% python3 -q
>>> import numpy as np
>>> from numpy import linalg as LA
>>> np.set_printoptions(suppress=True, linewidth=160)
>>> rd = lambda a: np.round(a, 1) + 0
>>> K = np.minimum.outer(np.arange(1, 4), np.arange(1, 4)) * -3
>>> K
array([[-3, -3, -3],
       [-3, -6, -6],
       [-3, -6, -9]])
>>> # symmetric
>>> rng = np.random.default_rng(66535)
>>> labels = rng.permutation(3)
>>> M2 = K[:, labels] * rng.choice([-1, 1], 3)
>>> M2
array([[-3,  3,  3],
       [-6,  6,  3],
       [-6,  9,  3]])
>>> U, _, vt = LA.svd(K.T @ M2)
>>> rd(LA.lstsq(K, M2)[0])
array([[ 0.,  0., -1.],
       [ 1.,  0.,  0.],
       [ 0., -1.,  0.]])
>>> vals, evecs = LA.eigh(K)
>>> rd(evecs.T @ evecs)
array([[1., 0., 0.],
       [0., 1., 0.],
       [0., 0., 1.]])
>>> rd(LA.eigvalsh(K + -2 * np.eye(3)))
array([-17.1,  -3.9,  -2.9])
>>> rd(evecs @ np.diag(vals) @ evecs.T)
array([[-3., -3., -3.],
       [-3., -6., -6.],
       [-3., -6., -9.]])
>>> rd(vals)
array([-15.1,  -1.9,  -0.9])
>>> rd(LA.svd(K, compute_uv=False))
array([15.1,  1.9,  0.9])
>>> (vals > 1e-8).sum(), (vals < -1e-8).sum()
(np.int64(0), np.int64(3))
>>> rd(vals.sum()), np.trace(K)
(np.float64(-18.0), np.int64(-18))
>>> f, v = K[2], K[1]
>>> f @ f
np.int64(126)
>>> f @ v
np.int64(99)
>>> p = (f @ v) / (f @ f) * f
>>> rd(v - p)
array([-0.6, -1.3,  1.1])
>>> LA.matrix_rank(np.outer(f, v))
np.int64(1)
>>> rd(p)
array([-2.4, -4.7, -7.1])
>>> rd(LA.norm(f + v) ** 2 + LA.norm(f - v) ** 2)
np.float64(414.0)
>>> M = np.load("arr.npy")
>>> M
array([[ 1,  1,  1,  1,  1,  1,  1,  1],
       [ 1,  1, -1, -1, -1, -1,  1,  1],
       [ 1, -1,  1, -1, -1,  1, -1,  1]])
>>> # columns 3 and 4 are equal
>>> cov = M.T @ M
>>> rd(LA.eigvalsh(cov)[::-1])
array([8., 8., 8., 0., 0., 0., 0., 0.])
>>> LA.matrix_rank(cov)
np.int64(3)
>>> cov
array([[ 3,  1,  1, -1, -1,  1,  1,  3],
       [ 1,  3, -1,  1,  1, -1,  3,  1],
       [ 1, -1,  3,  1,  1,  3, -1,  1],
       [-1,  1,  1,  3,  3,  1,  1, -1],
       [-1,  1,  1,  3,  3,  1,  1, -1],
       [ 1, -1,  3,  1,  1,  3, -1,  1],
       [ 1,  3, -1,  1,  1, -1,  3,  1],
       [ 3,  1,  1, -1, -1,  1,  1,  3]])
